In [1]: import numpy as np

In [2]: from numpy import linalg as LA

In [3]: np.set_printoptions(suppress=True, linewidth=140)

In [4]: def rnd(a):
   ...:     return np.round(a, 3) + 0
   ...: 

In [5]: f = np.array([2, 0, 2, 0, 0, 2, 1, 1, 0, 2, 0, 0])

In [6]: v = np.array([3, -3, 1, 2, -1, 0, -3, -1, -2, -2, -2])

In [7]: m1 = np.outer(f, v)

In [8]: m1
Out[8]: 
array([[ 6, -6,  2,  4, -2,  0, -6, -2, -4, -4, -4],
       [ 0,  0,  0,  0,  0,  0,  0,  0,  0,  0,  0],
       [ 6, -6,  2,  4, -2,  0, -6, -2, -4, -4, -4],
       [ 0,  0,  0,  0,  0,  0,  0,  0,  0,  0,  0],
       [ 0,  0,  0,  0,  0,  0,  0,  0,  0,  0,  0],
       [ 6, -6,  2,  4, -2,  0, -6, -2, -4, -4, -4],
       [ 3, -3,  1,  2, -1,  0, -3, -1, -2, -2, -2],
       [ 3, -3,  1,  2, -1,  0, -3, -1, -2, -2, -2],
       [ 0,  0,  0,  0,  0,  0,  0,  0,  0,  0,  0],
       [ 6, -6,  2,  4, -2,  0, -6, -2, -4, -4, -4],
       [ 0,  0,  0,  0,  0,  0,  0,  0,  0,  0,  0],
       [ 0,  0,  0,  0,  0,  0,  0,  0,  0,  0,  0]])

In [9]: # column 6 repeats column 1

In [10]: LA.cond(m1) > 100
Out[10]: np.True_

In [11]: np.argsort(-LA.norm(m1, axis=0).round(6), kind="stable")[:3]
Out[11]: array([0, 1, 6])

In [12]: LA.matrix_rank(m1, rtol=0.1)
Out[12]: np.int64(1)

In [13]: [round(float(x), 3) for x in LA.svd(m1, compute_uv=False)[:3]]
Out[13]: [28.775, 0.0, 0.0]

In [14]: rank = LA.matrix_rank(m1)

In [15]: rank
Out[15]: np.int64(1)

In [16]: ns = LA.svd(m1)[2][rank:].T

In [17]: ns.shape
Out[17]: (11, 10)

In [18]: np.allclose(m1 @ ns, 0)
Out[18]: True

In [19]: C2 = m1.T @ m1

In [20]: np.diag(C2)
Out[20]: array([162, 162,  18,  72,  18,   0, 162,  18,  72,  72,  72])

In [21]: np.allclose(C2, C2.T)
Out[21]: True

In [22]: U, sv, Vh = LA.svd(m1)

In [23]: np.argmax(sv[:-1] / (sv[1:] + 1e-6)) + 1
Out[23]: np.int64(1)

In [24]: rnd(sv)
Out[24]: array([28.775,  0.   ,  0.   ,  0.   ,  0.   ,  0.   ,  0.   ,  0.   ,  0.   ,  0.   ,  0.   ])

In [25]: M2 = U[:, :1] @ np.diag(sv[:1]) @ Vh[:1]

In [26]: rnd(LA.norm(m1 - M2, 2)), rnd(sv[1])
Out[26]: (np.float64(0.0), np.float64(0.0))

In [27]: LA.matrix_rank(m1, rtol=0.05)
Out[27]: np.int64(1)

In [28]: rnd(LA.norm(m1 - M2) / LA.norm(m1))
Out[28]: np.float64(0.0)

In [29]: rnd(np.abs(m1 - M2).max())
Out[29]: np.float64(0.0)
